>>> import numpy as np
>>> np.set_printoptions(suppress=True, linewidth=140)
>>> tidy = lambda a: np.round(a, 2) + 0
>>> data = np.loadtxt("run8.csv", delimiter=",")
>>> tidy(data)
array([[-0.32, -0.19, -0.58,  0.12,  0.05, -0.25, -0.31, -0.11,  0.43, -0.28,  0.22,  0.18],
       [ 0.37,  0.01, -0.25, -0.09,  0.5 , -0.37,  0.3 ,  0.23,  0.29,  0.38, -0.17,  0.03],
       [ 0.16,  0.66,  0.2 ,  0.02, -0.15, -0.36, -0.19, -0.03,  0.24, -0.37, -0.34,  0.08],
       [ 0.27, -0.11, -0.05, -0.15, -0.05,  0.36,  0.31,  0.41,  0.33, -0.57,  0.13, -0.21],
       [ 0.  ,  0.22, -0.65, -0.06, -0.37,  0.12, -0.06,  0.38, -0.36,  0.12, -0.3 , -0.04],
       [-0.32,  0.09,  0.12, -0.49, -0.35,  0.18,  0.13,  0.06,  0.48,  0.37, -0.03,  0.31],
       [ 0.21, -0.15,  0.13, -0.32, -0.35, -0.56, -0.14,  0.28, -0.19,  0.02,  0.49, -0.02],
       [ 0.37, -0.37, -0.03, -0.06, -0.15,  0.01,  0.12, -0.2 , -0.16, -0.21, -0.26,  0.71],
       [-0.21,  0.15,  0.21,  0.21,  0.33,  0.12, -0.18,  0.62, -0.13, -0.03,  0.15,  0.51],
       [ 0.  , -0.47,  0.21, -0.14,  0.04,  0.  , -0.56,  0.25,  0.14,  0.03, -0.52, -0.23],
       [-0.53, -0.07,  0.02, -0.41,  0.24, -0.3 ,  0.36,  0.02, -0.3 , -0.33, -0.25, -0.05],
       [ 0.21,  0.23, -0.15, -0.61,  0.39,  0.29, -0.4 , -0.23, -0.15, -0.06,  0.18,  0.05]])
>>> tidy(np.sort(np.abs(np.linalg.eigvals(data))))
array([1., 1., 1., 1., 1., 1., 1., 1., 1., 1., 1., 1.])
>>> tidy(np.linalg.det(data))
np.float64(-1.0)
>>> np.allclose(data, data.T)
False
>>> tidy(np.linalg.matrix_power(data, 2))
array([[-0.22, -0.04,  0.02,  0.1 ,  0.42,  0.57,  0.26,  0.15, -0.54, -0.01,  0.23, -0.01],
       [ 0.12, -0.39, -0.47,  0.15, -0.04, -0.12, -0.53,  0.4 , -0.32, -0.01, -0.01,  0.16],
       [ 0.44,  0.33, -0.24,  0.39,  0.57, -0.17,  0.11,  0.04,  0.24,  0.07,  0.15,  0.17],
       [-0.25,  0.02, -0.04, -0.01, -0.26, -0.23,  0.29,  0.  , -0.05, -0.02,  0.4 ,  0.75],
       [ 0.28, -0.72,  0.  , -0.01,  0.07,  0.18,  0.17, -0.37,  0.19,  0.39,  0.1 ,  0.09],
       [-0.01,  0.06,  0.61, -0.21,  0.34, -0.1 , -0.44,  0.08, -0.11,  0.36, -0.09,  0.34],
       [-0.16, -0.21,  0.06,  0.18,  0.31, -0.4 , -0.03, -0.55, -0.31, -0.45, -0.2 ,  0.03],
       [ 0.  ,  0.19, -0.19, -0.27,  0.04,  0.21, -0.5 , -0.44,  0.06, -0.13,  0.58, -0.06],
       [ 0.42,  0.14, -0.24, -0.52,  0.01,  0.25,  0.12, -0.11, -0.16, -0.21, -0.43,  0.37],
       [-0.01,  0.14,  0.12,  0.61, -0.28,  0.47, -0.25, -0.23,  0.1 , -0.05, -0.27,  0.3 ],
       [ 0.4 ,  0.24,  0.07,  0.14, -0.35, -0.19,  0.08, -0.23, -0.6 ,  0.36,  0.12, -0.18],
       [-0.49,  0.19, -0.49, -0.05,  0.12, -0.04, -0.01, -0.24, -0.01,  0.57, -0.31,  0.02]])
>>> np.allclose(data @ data.T, data.T @ data)
True
